>>> import numpy as np
>>> from numpy import linalg as LA
>>> np.set_printoptions(suppress=True, linewidth=140)
>>> def rnd(a):
...     return np.round(a, 2) + 0
... 
>>> m1 = np.loadtxt("data.csv", delimiter=",")
>>> m1
array([[ 1., -2.,  4., -8.],
       [ 1., -1.,  1., -1.],
       [ 1.,  0.,  0.,  0.],
       [ 1.,  1.,  1.,  1.],
       [ 1.,  2.,  4.,  8.],
       [ 1.,  3.,  9., 27.]])
>>> # row 5 dominates
>>> x = np.array([-9, -3, -4, -2])
>>> m1 @ np.eye(4)[1]
array([-2., -1.,  0.,  1.,  2.,  3.])
>>> (m1 * x).sum(axis=1)
array([  -3.,   -8.,   -9.,  -18.,  -47., -108.])
>>> m1 @ np.ones(4)
array([-5.,  0.,  1.,  4., 15., 40.])
>>> m1 @ x
array([  -3.,   -8.,   -9.,  -18.,  -47., -108.])
>>> (m1 @ x).argmax()
np.int64(0)
>>> np.sign((m1 @ x).round(6))
array([-1., -1., -1., -1., -1., -1.])
>>> m1 @ (2 * x)
array([  -6.,  -16.,  -18.,  -36.,  -94., -216.])
>>> np.einsum("ij,j->i", m1, x)
array([  -3.,   -8.,   -9.,  -18.,  -47., -108.])
>>> E = np.abs(np.array([[-5, 5, -3, 5, -4],
...     [-9, -3, -7, -3, 2],
...     [6, 9, -5, 0, 9],
...     [-6, -2, 7, 3, 0],
...     [7, -3, -5, 0, -5]])) + np.eye(5)
>>> E = E / E.sum(axis=1, keepdims=True)
>>> rnd(E)
array([[0.26, 0.22, 0.13, 0.22, 0.17],
       [0.36, 0.16, 0.28, 0.12, 0.08],
       [0.2 , 0.3 , 0.2 , 0.  , 0.3 ],
       [0.32, 0.11, 0.37, 0.21, 0.  ],
       [0.33, 0.14, 0.24, 0.  , 0.29]])
>>> # a transition matrix
>>> u = np.array([2, 2, 0, 2, 1])
>>> Y = E + np.outer(u, np.eye(5)[3])
>>> LA.matrix_rank(Y - E)
np.int64(1)
>>> rnd(LA.det(Y) / LA.det(E)), rnd(1 + LA.solve(E, u)[3])
(np.float64(5.68), np.float64(5.68))
>>> Q, Rm = LA.qr(E)
>>> np.allclose(Rm.T @ Rm, E.T @ E)
True
>>> np.trace(Q @ Q.T)
np.float64(5.0)
>>> rnd(Rm)
array([[-0.67, -0.38, -0.55, -0.25, -0.34],
       [ 0.  ,  0.22, -0.02, -0.03,  0.23],
       [ 0.  ,  0.  , -0.15, -0.01,  0.08],
       [ 0.  ,  0.  ,  0.  , -0.21,  0.15],
       [ 0.  ,  0.  ,  0.  ,  0.  ,  0.1 ]])
>>> rnd(Q @ Rm)
array([[0.26, 0.22, 0.13, 0.22, 0.17],
       [0.36, 0.16, 0.28, 0.12, 0.08],
       [0.2 , 0.3 , 0.2 , 0.  , 0.3 ],
       [0.32, 0.11, 0.37, 0.21, 0.  ],
       [0.33, 0.14, 0.24, 0.  , 0.29]])
>>> M = np.load("a.npy")
>>> M
array([[-11.91,   1.42,   7.  ,  -3.2 ,  10.42,  12.66],
       [ 10.32, -18.45,   4.96,   2.83, -13.85,  -7.35],
       [  9.07, -18.2 ,   4.71,   2.78, -14.81,  -5.28],
       [-12.8 ,   1.17,   6.83,  -3.49,  10.08,  10.9 ],
       [-11.78,   3.1 ,   4.09,  -3.28,  12.08,  13.61],
       [-13.63,   2.93,   5.94,  -2.36,   9.2 ,  12.07],
       [ 10.89, -16.86,   5.92,   4.9 , -12.96,  -6.96],
       [  9.47, -18.9 ,   4.53,   3.73, -13.71,  -5.78],
       [  9.77, -16.83,   5.46,   2.98, -14.85,  -4.89],
       [ 10.59, -18.59,   6.45,   4.15, -14.31,  -5.07],
       [  9.69, -18.42,   3.52,   4.05, -14.67,  -5.14],
       [  7.48, -17.77,   4.15,   1.6 , -12.39,  -7.  ],
       [  8.98, -18.92,   6.8 ,   3.65, -16.  ,  -7.21],
       [  9.45, -18.55,   4.95,   3.34, -13.84,  -6.07],
       [  8.62, -17.97,   6.33,   1.72, -13.34,  -4.75],
       [  8.79, -16.79,   5.47,   3.71, -13.63,  -5.77],
       [  9.25, -20.04,   5.06,   3.56, -13.96,  -6.2 ],
       [-11.88,   2.38,   6.76,  -3.89,  10.  ,  12.93],
       [ 10.53, -18.38,   4.41,   3.25, -13.39,  -6.35],
       [-11.86,   1.63,   5.51,  -4.24,   9.62,  12.77],
       [  8.38, -19.32,   5.9 ,   3.5 , -14.97,  -6.21],
       [  9.07, -18.22,   5.53,   3.78, -15.2 ,  -5.59],
       [  8.97, -18.25,   4.7 ,   3.34, -14.35,  -6.83],
       [-10.46,   2.53,   4.7 ,  -1.15,   8.15,  13.87],
       [  8.61, -19.51,   3.79,   2.86, -13.22,  -4.04]])
>>> def softmax(z):
...     e = np.exp(z - z.max(axis=-1, keepdims=True))
...     return e / e.sum(axis=-1, keepdims=True)
... 
>>> rnd(softmax(10 * M[9]))
array([1., 0., 0., 0., 0., 0.])
>>> rnd(softmax(M[9]))
array([0.98, 0.  , 0.02, 0.  , 0.  , 0.  ])
>>> att = M @ M.T / np.sqrt(6)
>>> rnd(softmax(att)[9] @ M)
array([  8.98, -18.92,   6.8 ,   3.65, -16.  ,  -7.21])
>>> softmax(att).round(6).argmax(axis=1)
array([ 4, 12, 12,  4,  4,  4, 12, 12, 12, 12, 12, 12, 12, 12, 12, 12, 12,  4, 12,  4, 12, 12, 12,  4, 12])
>>> Y = np.c_[M[:, :4] @ np.array([[1, -1, 3, 1], [-1, -2, -1, 0], [-1, -1, -2, -1], [0, 0, -2, -2]]), np.array([-3, 2, 3, 1, -3, -1, 2, 2, 4, 0, 5, -5, 4, 1, 1, -2, 4, -1, -5, -3, 5, -5, -4, -3, 2])]
>>> rnd(Y)
array([[-20.33,   2.07, -44.75, -12.51,  -3.  ],
       [ 23.81,  21.62,  33.83,  -0.3 ,   2.  ],
       [ 22.56,  22.62,  30.43,  -1.2 ,   3.  ],
       [-20.8 ,   3.63, -46.25, -12.65,   1.  ],
       [-18.97,   1.49, -40.06,  -9.31,  -3.  ],
       [-22.5 ,   1.83, -50.98, -14.85,  -1.  ],
       [ 21.83,  16.91,  27.89,  -4.83,   2.  ],
       [ 23.84,  23.8 ,  30.79,  -2.52,   2.  ],
       [ 21.14,  18.43,  29.26,  -1.65,   4.  ],
       [ 22.73,  20.14,  29.16,  -4.16,   0.  ],
       [ 24.59,  23.63,  32.35,  -1.93,   5.  ],
       [ 21.1 ,  23.91,  28.71,   0.13,  -5.  ],
       [ 21.1 ,  22.06,  24.96,  -5.12,   4.  ],
       [ 23.05,  22.7 ,  30.32,  -2.18,   1.  ],
       [ 20.26,  20.99,  27.73,  -1.15,   1.  ],
       [ 20.11,  19.32,  24.8 ,  -4.1 ,  -2.  ],
       [ 24.23,  25.77,  30.55,  -2.93,   4.  ],
       [-21.02,   0.36, -43.76, -10.86,  -1.  ],
       [ 24.5 ,  21.82,  34.65,  -0.38,  -5.  ],
       [-19.  ,   3.09, -39.75,  -8.89,  -3.  ],
       [ 21.8 ,  24.36,  25.66,  -4.52,   5.  ],
       [ 21.76,  21.84,  26.81,  -4.02,  -5.  ],
       [ 22.52,  22.83,  29.08,  -2.41,  -4.  ],
       [-17.69,   0.7 , -41.01, -12.86,  -3.  ],
       [ 24.33,  26.62,  32.04,  -0.9 ,   2.  ]])
>>> LA.matrix_rank(Y)
np.int64(5)
>>> Q, Rm = LA.qr(M)
>>> Q.shape, Rm.shape
((25, 6), (6, 6))
>>> rnd(Q.T @ Q)
array([[1., 0., 0., 0., 0., 0.],
       [0., 1., 0., 0., 0., 0.],
       [0., 0., 1., 0., 0., 0.],
       [0., 0., 0., 1., 0., 0.],
       [0., 0., 0., 0., 1., 0.],
       [0., 0., 0., 0., 0., 1.]])
>>> np.allclose(Rm.T @ Rm, M.T @ M)
True
>>> rnd(abs(Rm[0, 0])), rnd(LA.norm(M[:, 0]))
(np.float64(51.0), np.float64(51.0))
>>> rnd(np.abs(np.diag(Rm)))
array([51.  , 44.9 ,  5.72,  3.69,  5.22,  6.31])
